$ python -q
>>> import numpy as np
>>> np.set_printoptions(suppress=True, linewidth=140)
>>> def rnd(a):
...     return np.round(a, 3) + 0
... 
>>> basis = np.array([[3, 1, 0, 0, 0, 0, 3, 0],
...     [1, 0, 1, 1, 1, 0, 2, 0],
...     [3, 1, 2, 3, 3, 3, 1, 2],
...     [2, 3, 3, 0, 2, 0, 3, 3],
...     [1, 0, 1, 3, 1, 3, 0, 1],
...     [1, 3, 2, 0, 1, 0, 0, 0],
...     [2, 3, 3, 3, 2, 2, 1, 2],
...     [2, 2, 0, 2, 3, 0, 3, 3]])
>>> rng = np.random.default_rng(201746)
>>> E = (rng.random((20, 8)) < 0.25) @ basis
>>> E
array([[ 6,  7,  5,  3,  3,  2,  4,  2],
       [ 5,  4,  3,  0,  2,  0,  6,  3],
       [ 2,  0,  2,  4,  2,  3,  2,  1],
       [ 1,  0,  1,  3,  1,  3,  0,  1],
       [ 4,  1,  1,  3,  1,  3,  3,  1],
       [ 6,  3,  1,  3,  4,  0,  8,  3],
       [ 2,  3,  3,  3,  2,  2,  1,  2],
       [ 1,  0,  1,  1,  1,  0,  2,  0],
       [ 6,  7,  7,  3,  6,  3,  4,  5],
       [ 0,  0,  0,  0,  0,  0,  0,  0],
       [ 7,  4,  7, 10,  7,  8,  4,  5],
       [ 6,  7,  7,  6,  6,  5,  2,  4],
       [ 7,  7,  6,  3,  4,  2,  7,  5],
       [ 1,  0,  1,  3,  1,  3,  0,  1],
       [ 6,  6,  4,  5,  7,  3,  4,  5],
       [ 0,  0,  0,  0,  0,  0,  0,  0],
       [ 2,  2,  0,  2,  3,  0,  3,  3],
       [ 1,  3,  2,  0,  1,  0,  0,  0],
       [ 7,  6,  3,  2,  5,  0,  9,  6],
       [ 6,  2,  2,  3,  3,  3,  4,  2]])
>>> Xs = (E - E.mean(axis=0)) / E.std(axis=0)
>>> np.argwhere(np.abs(Xs) > 2)
array([[10,  3],
       [10,  5],
       [18,  6]])
>>> b = np.linalg.lstsq(np.delete(Xs, 1, axis=1), Xs[:, 1])[0]
>>> rnd(b)
array([ 1.388,  0.617,  0.667, -0.491, -1.37 , -1.148,  0.602])
>>> rnd(1 - np.var(Xs[:, 1] - np.delete(Xs, 1, axis=1) @ b))
np.float64(0.986)
>>> np.abs(b).argmax()
np.int64(0)
>>> d = np.linalg.norm(E[:, None] - E[None], axis=-1)
>>> np.unravel_index(d.round(6).argmax(), d.shape)
(np.int64(9), np.int64(10))
>>> np.flatnonzero(d[6] < d.mean() / 2)
array([2, 6])
>>> x0 = np.array([0, 3, 2, 3, 1, 0, 0, 1])
>>> np.einsum("ij,j->i", E, x0)
array([45, 23, 19, 13, 16, 27, 28,  6, 55,  0, 68, 63, 51, 13, 53,  0, 18, 14, 41, 24])
>>> np.linalg.norm(E @ x0) <= np.linalg.norm(E, 2) * np.linalg.norm(x0) + 1e-9
np.True_
>>> (E * x0).sum(axis=1)
array([45, 23, 19, 13, 16, 27, 28,  6, 55,  0, 68, 63, 51, 13, 53,  0, 18, 14, 41, 24])
>>> E @ np.ones(8)
array([32., 23., 16., 10., 17., 28., 18.,  6., 41.,  0., 52., 43., 41., 10., 40.,  0., 15.,  7., 38., 25.])
>>> (E @ x0).argmax()
np.int64(10)
>>> Y = np.c_[E[:, :4] @ np.array([[3, 0, -3, -3], [-2, 0, 0, -3], [0, 2, -1, -2], [-3, -3, 1, 3]]), np.array([-4, -4, -3, 5, 1, -5, 2, -5, 5, -5, -4, 0, -5, 3, -4, -3, -1, -3, 0, 5])]
>>> Y
array([[ -5,   1, -20, -40,  -4],
       [  7,   6, -18, -33,  -4],
       [ -6,  -8,  -4,   2,  -3],
       [ -6,  -7,  -1,   4,   5],
       [  1,  -7, -10,  -8,   1],
       [  3,  -7, -16, -20,  -5],
       [ -9,  -3,  -6, -12,   2],
       [  0,  -1,  -3,  -2,  -5],
       [ -5,   5, -22, -44,   5],
       [  0,   0,   0,   0,  -5],
       [-17, -16, -18, -17,  -4],
       [-14,  -4, -19, -35,   0],
       [ -2,   3, -24, -45,  -5],
       [ -6,  -7,  -1,   4,   3],
       [ -9,  -7, -17, -29,  -4],
       [  0,   0,   0,   0,  -3],
       [ -4,  -6,  -4,  -6,  -1],
       [ -3,   4,  -5, -16,  -3],
       [  3,   0, -22, -39,   0],
       [  5,  -5, -17, -19,   5]])
>>> np.linalg.matrix_rank(np.c_[E, Y])
np.int64(9)
>>> rnd(np.linalg.norm(np.linalg.qr(E)[0].T @ Y, axis=0) ** 2 / ((Y ** 2).sum(axis=0) + 1e-12))
array([1.   , 1.   , 1.   , 1.   , 0.551])
